% ipython --no-banner

In [1]: import numpy as np

In [2]: import numpy.linalg as la

In [3]: np.set_printoptions(precision=2, suppress=True, linewidth=140, sign=" ")

In [4]: F = np.loadtxt("out13.csv", delimiter=",")

In [5]: F.round(2) + 0
Out[5]: 
array([[-0.31,  0.81, -0.01, -0.45, -0.18,  0.11],
       [-0.73, -0.02,  0.2 ,  0.48,  0.2 ,  0.4 ],
       [ 0.16,  0.  , -0.6 ,  0.25, -0.51,  0.54],
       [ 0.  , -0.42,  0.27, -0.62,  0.01,  0.6 ],
       [-0.47, -0.35,  0.06, -0.13, -0.7 , -0.39],
       [ 0.36,  0.21,  0.73,  0.31, -0.43,  0.15]])

In [6]: rng = np.random.default_rng(231569)

In [7]: z = rng.permutation(6)

In [8]: z
Out[8]: array([ 0,  5,  2,  4,  1,  3])

In [9]: A2 = F[z][:, z]

In [10]: np.round(la.det(A2), 2), round(float(la.det(F[z])), 2)
Out[10]: (np.float64(-1.0), 1.0)

In [11]: A2.round(2) + 0
Out[11]: 
array([[-0.31,  0.11, -0.01, -0.18,  0.81, -0.45],
       [ 0.36,  0.15,  0.73, -0.43,  0.21,  0.31],
       [ 0.16,  0.54, -0.6 , -0.51,  0.  ,  0.25],
       [-0.47, -0.39,  0.06, -0.7 , -0.35, -0.13],
       [-0.73,  0.4 ,  0.2 ,  0.2 , -0.02,  0.48],
       [ 0.  ,  0.6 ,  0.27,  0.01, -0.42, -0.62]])

In [12]: np.diag(A2)
Out[12]: array([-0.31,  0.15, -0.6 , -0.7 , -0.02, -0.62])

In [13]: la.norm(F, axis=0)
Out[13]: array([ 1.,  1.,  1.,  1.,  1.,  1.])

In [14]: np.round(F @ F.T, 2) + 0
Out[14]: 
array([[ 1.,  0.,  0.,  0.,  0.,  0.],
       [ 0.,  1.,  0.,  0.,  0.,  0.],
       [ 0.,  0.,  1.,  0.,  0.,  0.],
       [ 0.,  0.,  0.,  1.,  0.,  0.],
       [ 0.,  0.,  0.,  0.,  1.,  0.],
       [ 0.,  0.,  0.,  0.,  0.,  1.]])

In [15]: np.round(F[:, 2] @ F[:, 4], 2)
Out[15]: np.float64(-0.0)

In [16]: np.round(F.T @ F, 2) + 0
Out[16]: 
array([[ 1.,  0.,  0.,  0.,  0.,  0.],
       [ 0.,  1.,  0.,  0.,  0.,  0.],
       [ 0.,  0.,  1.,  0.,  0.,  0.],
       [ 0.,  0.,  0.,  1.,  0.,  0.],
       [ 0.,  0.,  0.,  0.,  1.,  0.],
       [ 0.,  0.,  0.,  0.,  0.,  1.]])

In [17]: z = rng.permutation(6)

In [18]: A2 = F[:, z] * rng.choice([-1, 1], 6)

In [19]: A2.round(2) + 0
Out[19]: 
array([[ 0.11, -0.18,  0.81, -0.45, -0.31, -0.01],
       [ 0.4 ,  0.2 , -0.02,  0.48, -0.73,  0.2 ],
       [ 0.54, -0.51,  0.  ,  0.25,  0.16, -0.6 ],
       [ 0.6 ,  0.01, -0.42, -0.62,  0.  ,  0.27],
       [-0.39, -0.7 , -0.35, -0.13, -0.47,  0.06],
       [ 0.15, -0.43,  0.21,  0.31,  0.36,  0.73]])

In [20]: left, _, VT = la.svd(F.T @ A2)

In [21]: np.round(left @ VT, 2) + 0
Out[21]: 
array([[ 0.,  0.,  0.,  0.,  1.,  0.],
       [ 0.,  0.,  1.,  0.,  0.,  0.],
       [ 0.,  0.,  0.,  0.,  0.,  1.],
       [ 0.,  0.,  0.,  1.,  0.,  0.],
       [ 0.,  1.,  0.,  0.,  0.,  0.],
       [ 1.,  0.,  0.,  0.,  0.,  0.]])

In [22]: np.round(la.lstsq(F, A2)[0], 2) + 0
Out[22]: 
array([[ 0.,  0.,  0.,  0.,  1.,  0.],
       [ 0.,  0.,  1.,  0.,  0.,  0.],
       [ 0.,  0.,  0.,  0.,  0.,  1.],
       [ 0.,  0.,  0.,  1.,  0.,  0.],
       [ 0.,  1.,  0.,  0.,  0.,  0.],
       [ 1.,  0.,  0.,  0.,  0.,  0.]])

In [23]: z
Out[23]: array([ 5,  4,  1,  3,  0,  2])

In [24]: np.sort(np.abs(la.eigvals(F)))
Out[24]: array([ 1.,  1.,  1.,  1.,  1.,  1.])

In [25]: assert F == F.T
---------------------------------------------------------------------------
ValueError                                Traceback (most recent call last)
Cell In[25], line 1
----> 1 assert F == F.T

ValueError: The truth value of an array with more than one element is ambiguous. Use a.any() or a.all()

In [26]: np.allclose(F, F.T)
Out[26]: False

In [27]: (F - F.T) / 2
Out[27]: 
array([[ 0.  ,  0.77, -0.08, -0.22,  0.14, -0.13],
       [-0.77,  0.  ,  0.1 ,  0.45,  0.28,  0.09],
       [ 0.08, -0.1 ,  0.  , -0.01, -0.29, -0.09],
       [ 0.22, -0.45,  0.01,  0.  ,  0.07,  0.15],
       [-0.14, -0.28,  0.29, -0.07,  0.  ,  0.02],
       [ 0.13, -0.09,  0.09, -0.15, -0.02,  0.  ]])

In [28]: round(la.det(F), 2)
Out[28]: np.float64(-1.0)

In [29]: np.allclose(F @ F.T, F.T @ F)
Out[29]: True

In [30]: feats = np.load("run18.npy")

In [31]: feats
Out[31]: 
array([[ 1.  ,  0.  ,  0.  ,  0.  ,  0.  ,  0.  ,  0.  ,  0.  ,  0.  ,  0.  ,  0.  ,  0.  ,  0.  ],
       [ 0.  ,  1.  ,  0.  ,  0.  ,  0.  ,  0.  ,  0.  ,  0.  ,  0.  ,  0.  ,  0.  ,  0.  ,  0.  ],
       [ 0.  ,  0.  ,  1.  ,  0.  ,  0.  ,  0.  ,  0.  ,  0.  ,  0.  ,  0.  ,  0.  ,  0.  ,  0.  ],
       [ 0.  ,  0.  ,  0.  ,  1.  ,  0.  ,  0.  ,  0.  ,  0.  ,  0.  ,  0.  ,  0.  ,  0.  ,  0.  ],
       [ 0.  ,  0.  ,  0.  ,  0.  ,  1.  ,  0.  ,  0.  ,  0.  ,  0.  ,  0.  ,  0.  ,  0.  ,  0.  ],
       [ 0.  ,  0.  ,  0.  ,  0.  ,  0.  ,  1.  ,  0.  ,  0.  ,  0.  ,  0.  ,  0.  ,  0.  ,  0.  ],
       [ 0.  ,  0.  ,  0.  ,  0.  ,  0.  ,  0.  ,  1.  ,  0.  ,  0.  ,  0.  ,  0.  ,  0.  ,  0.  ],
       [ 0.  ,  0.  ,  0.  ,  0.  ,  0.  ,  0.  ,  0.  ,  1.  ,  0.  ,  0.  ,  0.  ,  0.  ,  0.  ],
       [ 0.  ,  0.  ,  0.  ,  0.  ,  0.  ,  0.  ,  0.  ,  0.  ,  0.71,  0.  ,  0.71,  0.  ,  0.  ],
       [ 0.  ,  0.  ,  0.  ,  0.  ,  0.  ,  0.  ,  0.  ,  0.  ,  0.  ,  1.  ,  0.  ,  0.  ,  0.  ],
       [ 0.  ,  0.  ,  0.  ,  0.  ,  0.  ,  0.  ,  0.  ,  0.  , -0.71,  0.  ,  0.71,  0.  ,  0.  ],
       [ 0.  ,  0.  ,  0.  ,  0.  ,  0.  ,  0.  ,  0.  ,  0.  ,  0.  ,  0.  ,  0.  ,  1.  ,  0.  ],
       [ 0.  ,  0.  ,  0.  ,  0.  ,  0.  ,  0.  ,  0.  ,  0.  ,  0.  ,  0.  ,  0.  ,  0.  ,  1.  ]])

In [32]: z = rng.permutation(13)

In [33]: z
Out[33]: array([  3,  11,   7,   5,   4,   6,   2,  12,   8,   0,   1,   9,  10])

In [34]: A2 = feats[z][:, z]

In [35]: np.allclose(A2, feats)
Out[35]: False

In [36]: np.sort(np.abs(la.eigvals(A2)))
Out[36]: array([ 1.,  1.,  1.,  1.,  1.,  1.,  1.,  1.,  1.,  1.,  1.,  1.,  1.])

In [37]: np.diag(A2)
Out[37]: array([ 1.  ,  1.  ,  1.  ,  1.  ,  1.  ,  1.  ,  1.  ,  1.  ,  0.71,  1.  ,  1.  ,  1.  ,  0.71])

In [38]: round(float(la.det(A2)), 2), np.round(la.det(feats[z]), 2)
Out[38]: (1.0, np.float64(1.0))
